% python3 -q
>>> import numpy as np
>>> np.set_printoptions(precision=2, suppress=True, linewidth=120, legacy="1.25")
>>> mat = -2 * np.eye(4) + np.eye(4, k=1)
>>> mat
array([[-2.,  1.,  0.,  0.],
       [ 0., -2.,  1.,  0.],
       [ 0.,  0., -2.,  1.],
       [ 0.,  0.,  0., -2.]])
>>> def softmax(z):
...     e = np.exp(z - z.max(axis=-1, keepdims=True))
...     return e / e.sum(axis=-1, keepdims=True)
... 
>>> softmax(mat).sum(axis=1)
array([1., 1., 1., 1.])
>>> softmax(mat[2] + -2)
array([0.21, 0.21, 0.03, 0.56])
>>> softmax(mat[2])
array([0.21, 0.21, 0.03, 0.56])
>>> S = mat @ mat.T / np.sqrt(4)
>>> softmax(S + np.triu(np.full(S.shape, -np.inf), 1))
array([[1.  , 0.  , 0.  , 0.  ],
       [0.03, 0.97, 0.  , 0.  ],
       [0.07, 0.03, 0.9 , 0.  ],
       [0.1 , 0.1 , 0.04, 0.76]])
>>> softmax(S).round(6).argmax(axis=1)
array([0, 1, 2, 3])
>>> softmax(S)[2] @ mat
array([-0.14,  0.02, -1.72,  0.82])
>>> vals, vecs = np.linalg.eig(mat)
>>> np.prod(vals)
16.0
>>> mat @ vecs[:, 0] - vals[0] * vecs[:, 0]
array([0., 0., 0., 0.])
>>> np.sort(np.linalg.eigvals(mat @ mat))
array([4., 4., 4., 4.])
>>> np.sort(np.linalg.eigvals(mat.T))
array([-2., -2., -2., -2.])
>>> sigma = 10 * 0.2 ** np.arange(3)
>>> Q, _ = np.linalg.qr(np.array([[-0.4, 0.4, -0.2], [0.1, -0.6, 0.7], [-0.4, -0.6, -0.6]]))
>>> rng = np.random.default_rng(726409)
>>> F = rng.normal(size=(15, 3)) * sigma @ Q
>>> F
array([[ 3.81, -3.04,  0.27],
       [ 2.02,  0.56,  4.59],
       [-5.69,  3.08, -4.51],
       [-2.75,  1.84, -3.45],
       [-2.79,  0.69, -3.34],
       [ 7.81, -3.91,  8.85],
       [ 0.82,  0.22,  1.98],
       [ 4.72, -3.48,  4.81],
       [ 2.6 , -1.2 ,  3.18],
       [ 2.93, -1.04,  2.31],
       [-8.05,  6.67, -4.51],
       [-6.51,  2.69, -7.86],
       [ 0.04,  2.51,  4.15],
       [-9.99,  5.36, -9.62],
       [-8.64,  5.39, -6.37]])
>>> hat = F @ np.linalg.solve(F.T @ F, F.T)
>>> hat @ F[:, 2]
array([ 0.27,  4.59, -4.51, -3.45, -3.34,  8.85,  1.98,  4.81,  3.18,  2.31, -4.51, -7.86,  4.15, -9.62, -6.37])
>>> K = np.load("case15.npy")
>>> K
array([[-5,  4,  0, -2],
       [ 4, -5,  4,  0],
       [ 0,  4, -5,  4],
       [-2,  0,  4, -5]])
>>> vals, vecs = np.linalg.eigh(K)
>>> vec = np.array([9, -4, 1, 4])
>>> vecs * np.abs(vals) @ vecs.T
array([[ 5.2, -3.6,  0.4,  2.2],
       [-3.6,  5.8, -3.2,  0.4],
       [ 0.4, -3.2,  5.8, -3.6],
       [ 2.2,  0.4, -3.6,  5.2]])
>>> np.linalg.eigvalsh(K[1:, 1:])
array([-10.66,  -5.  ,   0.66])
>>> np.round(vec @ K @ vec / (vec @ vec), 2), round(float(vals[0]), 2), np.round(vals[-1], 2)
(-8.79, -11.0, 1.0)
>>> np.abs(K).sum(axis=1).max(), round(np.abs(vals).max(), 2)
(13, 11.0)
